$ python -q
>>> import numpy as np
>>> from numpy import linalg as LA
>>> np.set_printoptions(precision=2, suppress=True, linewidth=200)
>>> def rnd(a):
...     return np.round(a, 2) + 0
... 
>>> feats = np.loadtxt("out13.csv", delimiter=",")
>>> feats
array([[ 1.65,  2.56, -2.3 , -2.21],
       [ 2.26,  0.96, -3.43, -4.25],
       [-0.65, -1.21,  0.31, -1.31],
       [-2.06, -0.21, -4.31, -1.59],
       [-2.58, -1.52,  6.36, -0.25],
       [-3.6 ,  1.89, -0.74, -1.78],
       [-3.68, -0.03, -0.06, -0.58],
       [-2.24,  1.5 ,  0.85, -0.48],
       [ 1.32,  1.9 ,  1.65, -0.73]])
>>> B = np.c_[feats[:, :3] @ np.array([[0, 2, -1], [-1, 1, 2], [1, 0, -1]]), np.array([0, -1, 1, 1, -3, 3, 2, -5, -1])]
>>> rnd(B)
array([[-4.86,  5.86,  5.77,  0.  ],
       [-4.39,  5.48,  3.09, -1.  ],
       [ 1.52, -2.51, -2.08,  1.  ],
       [-4.1 , -4.33,  5.95,  1.  ],
       [ 7.88, -6.68, -6.82, -3.  ],
       [-2.63, -5.31,  8.12,  3.  ],
       [-0.03, -7.39,  3.68,  2.  ],
       [-0.65, -2.98,  4.39, -5.  ],
       [-0.25,  4.54,  0.83, -1.  ]])
>>> rnd(LA.norm(LA.qr(feats)[0].T @ B, axis=0) ** 2 / ((B ** 2).sum(axis=0) + 1e-12))
array([1.  , 1.  , 1.  , 0.32])
>>> print(rnd(LA.norm(B - feats @ LA.lstsq(feats, B)[0], axis=0)))
[0.   0.   0.   5.91]
>>> w1 = np.array([[2, 3, 0, 0], [0, 0, 3, 0], [1, 3, 2, 2], [2, 2, 1, 2]])
>>> beta = np.array([2, -3, 0, -1])
>>> H = np.maximum(feats @ w1 + beta, 0)
>>> LA.matrix_rank(H)
np.int64(3)
>>> (H > 0).astype(int)
array([[0, 0, 1, 0],
       [0, 0, 0, 0],
       [0, 0, 0, 0],
       [0, 0, 0, 0],
       [1, 1, 1, 1],
       [0, 0, 1, 0],
       [0, 0, 0, 0],
       [0, 0, 1, 0],
       [1, 1, 1, 1]])
>>> cent = np.array([[1, 3], [1, 3], [1, 0], [1, 3]])
>>> (H @ cent).round(6).argmax(axis=1)
array([0, 0, 0, 0, 1, 0, 0, 0, 1])
>>> print(w1 @ cent)
[[ 5 15]
 [ 3  0]
 [ 8 18]
 [ 7 18]]
>>> mat = np.loadtxt("x.csv", delimiter=",")
>>> print(mat)
[[0. 0. 0. 1. 0. 0. 1. 0. 0.]
 [0. 0. 1. 0. 1. 0. 0. 0. 1.]
 [0. 1. 0. 0. 1. 0. 0. 0. 1.]
 [1. 0. 0. 0. 0. 0. 1. 1. 0.]
 [0. 1. 1. 0. 0. 1. 0. 0. 1.]
 [0. 0. 0. 0. 1. 0. 0. 0. 1.]
 [1. 0. 0. 1. 0. 0. 0. 0. 0.]
 [0. 0. 0. 1. 0. 0. 0. 0. 0.]
 [0. 1. 1. 0. 1. 1. 0. 0. 0.]]
>>> rng = np.random.default_rng(604836)
>>> idx = rng.permutation(9)
>>> B = mat[:, idx] * rng.choice([-1, 1], 9)
>>> B
array([[ 0., -0., -0., -1.,  0., -1.,  0.,  0.,  0.],
       [ 0., -1., -1., -0.,  0., -0.,  0.,  0.,  1.],
       [ 0., -1., -0., -0.,  0., -0.,  0.,  1.,  1.],
       [ 0., -0., -0., -0.,  1., -1.,  1.,  0.,  0.],
       [ 1., -1., -1., -0.,  0., -0.,  0.,  1.,  0.],
       [ 0., -1., -0., -0.,  0., -0.,  0.,  0.,  1.],
       [ 0., -0., -0., -1.,  0., -0.,  1.,  0.,  0.],
       [ 0., -0., -0., -1.,  0., -0.,  0.,  0.,  0.],
       [ 1., -0., -1., -0.,  0., -0.,  0.,  1.,  1.]])
>>> U, _, Vt = LA.svd(mat.T @ B)
>>> rnd(U @ Vt)
array([[ 0.,  0.,  0.,  0.,  0.,  0.,  1.,  0.,  0.],
       [ 0.,  0.,  0.,  0.,  0.,  0.,  0.,  1.,  0.],
       [ 0.,  0., -1.,  0.,  0.,  0.,  0.,  0.,  0.],
       [ 0.,  0.,  0., -1.,  0.,  0.,  0.,  0.,  0.],
       [ 0.,  0.,  0.,  0.,  0.,  0.,  0.,  0.,  1.],
       [ 1.,  0.,  0.,  0.,  0.,  0.,  0.,  0.,  0.],
       [ 0.,  0.,  0.,  0.,  0., -1.,  0.,  0.,  0.],
       [ 0.,  0.,  0.,  0.,  1.,  0.,  0.,  0.,  0.],
       [ 0., -1.,  0.,  0.,  0.,  0.,  0.,  0.,  0.]])
>>> print(idx)
[5 8 2 3 7 6 0 1 4]
